$ python3 -q
>>> import numpy as np
>>> np.set_printoptions(precision=2, suppress=True, linewidth=160)
>>> out = np.array([[-4], [-5], [-4], [3], [2]])
>>> Z = np.array([[1, 2, 3]])
>>> arr = out @ Z
>>> arr
array([[ -4,  -8, -12],
       [ -5, -10, -15],
       [ -4,  -8, -12],
       [  3,   6,   9],
       [  2,   4,   6]])
>>> def softmax(z):
...     e = np.exp(z - z.max(axis=-1, keepdims=True))
...     return e / e.sum(axis=-1, keepdims=True)
... 
>>> softmax(arr).sum(axis=1)
array([1., 1., 1., 1., 1.])
>>> softmax(arr[4] + 2)
array([0.02, 0.12, 0.87])
>>> np.round(softmax(10 * arr[4]), 2) + 0
array([0., 0., 1.])
>>> softmax(arr[4])
array([0.02, 0.12, 0.87])
>>> att = arr @ arr.T / np.sqrt(3)
>>> softmax(att)[4] @ arr
array([3., 6., 9.])
>>> A = np.loadtxt("data.csv", delimiter=",")
>>> A
array([[ 30., -29., -29.],
       [-29.,  38.,  31.],
       [-29.,  31.,  31.]])
>>> Lm = np.linalg.cholesky(A)
>>> np.diag(Lm) ** 2
array([30.  ,  9.97,  2.08])
>>> O, R = np.linalg.qr(A)
>>> O.shape, R.shape
((3, 3), (3, 3))
>>> np.round(O.T @ O, 2) + 0
array([[1., 0., 0.],
       [0., 1., 0.],
       [0., 0., 1.]])
>>> O @ R
array([[ 30., -29., -29.],
       [-29.,  38.,  31.],
       [-29.,  31.,  31.]])
>>> np.abs(np.diag(R))
array([50.81,  7.32,  1.67])
>>> out = np.array([[-1, 2, 0], [2, 2, 2]])
>>> Z = np.kron(out, arr)
>>> Z.shape
(10, 9)
>>> Z
array([[  4,   8,  12,  -8, -16, -24,   0,   0,   0],
       [  5,  10,  15, -10, -20, -30,   0,   0,   0],
       [  4,   8,  12,  -8, -16, -24,   0,   0,   0],
       [ -3,  -6,  -9,   6,  12,  18,   0,   0,   0],
       [ -2,  -4,  -6,   4,   8,  12,   0,   0,   0],
       [ -8, -16, -24,  -8, -16, -24,  -8, -16, -24],
       [-10, -20, -30, -10, -20, -30, -10, -20, -30],
       [ -8, -16, -24,  -8, -16, -24,  -8, -16, -24],
       [  6,  12,  18,   6,  12,  18,   6,  12,  18],
       [  4,   8,  12,   4,   8,  12,   4,   8,  12]])
>>> W0 = np.load("sample16.npy")
>>> W0
array([[1, 2, 1],
       [2, 3, 2],
       [0, 1, 0],
       [2, 3, 2]])
>>> rng = np.random.default_rng(15)
>>> out = W0 + rng.integers(-2, 3, (4, 2)) @ rng.integers(-2, 3, (2, 3))
>>> out
array([[-1,  4,  6],
       [-2,  7,  6],
       [ 2, -1, -3],
       [ 6, -1, -2]])
>>> out - W0
array([[-2,  2,  5],
       [-4,  4,  4],
       [ 2, -2, -3],
       [ 4, -4, -4]])
>>> np.abs(np.diag(np.linalg.qr(W0)[1])) > 1e-9
array([ True,  True, False])
